$ python -q
>>> import numpy as np
>>> import numpy.linalg as la
>>> np.set_printoptions(precision=3, suppress=True, linewidth=120)
>>> K = np.loadtxt("run13.csv", delimiter=",")
>>> K
array([[-1.,  1.,  0.,  0.,  0.,  0.,  0.,  0.,  0.,  0.,  0.,  0.,  0.,  0.],
       [ 0., -1.,  1.,  0.,  0.,  0.,  0.,  0.,  0.,  0.,  0.,  0.,  0.,  0.],
       [ 0.,  0., -1.,  1.,  0.,  0.,  0.,  0.,  0.,  0.,  0.,  0.,  0.,  0.],
       [ 0.,  0.,  0., -1.,  1.,  0.,  0.,  0.,  0.,  0.,  0.,  0.,  0.,  0.],
       [ 0.,  0.,  0.,  0., -1.,  1.,  0.,  0.,  0.,  0.,  0.,  0.,  0.,  0.],
       [ 0.,  0.,  0.,  0.,  0., -1.,  1.,  0.,  0.,  0.,  0.,  0.,  0.,  0.],
       [ 0.,  0.,  0.,  0.,  0.,  0., -1.,  1.,  0.,  0.,  0.,  0.,  0.,  0.],
       [ 0.,  0.,  0.,  0.,  0.,  0.,  0., -1.,  1.,  0.,  0.,  0.,  0.,  0.],
       [ 0.,  0.,  0.,  0.,  0.,  0.,  0.,  0., -1.,  1.,  0.,  0.,  0.,  0.],
       [ 0.,  0.,  0.,  0.,  0.,  0.,  0.,  0.,  0., -1.,  1.,  0.,  0.,  0.],
       [ 0.,  0.,  0.,  0.,  0.,  0.,  0.,  0.,  0.,  0., -1.,  1.,  0.,  0.],
       [ 0.,  0.,  0.,  0.,  0.,  0.,  0.,  0.,  0.,  0.,  0., -1.,  1.,  0.],
       [ 0.,  0.,  0.,  0.,  0.,  0.,  0.,  0.,  0.,  0.,  0.,  0., -1.,  1.],
       [ 0.,  0.,  0.,  0.,  0.,  0.,  0.,  0.,  0.,  0.,  0.,  0.,  0., -1.]])
>>> rng = np.random.default_rng(955)
>>> lab = rng.permutation(14)
>>> lab
array([ 3,  1, 12,  8,  5,  7,  2,  4, 10,  9, 11, 13,  6,  0])
>>> B = K[lab][:, lab]
>>> round(la.det(B), 3), round(la.det(K[lab]), 3)
(np.float64(1.0), np.float64(-1.0))
>>> np.allclose(B, K)
False
>>> print(np.sort(np.abs(la.eigvals(B))))
[1. 1. 1. 1. 1. 1. 1. 1. 1. 1. 1. 1. 1. 1.]
>>> np.diag(B)
array([-1., -1., -1., -1., -1., -1., -1., -1., -1., -1., -1., -1., -1., -1.])
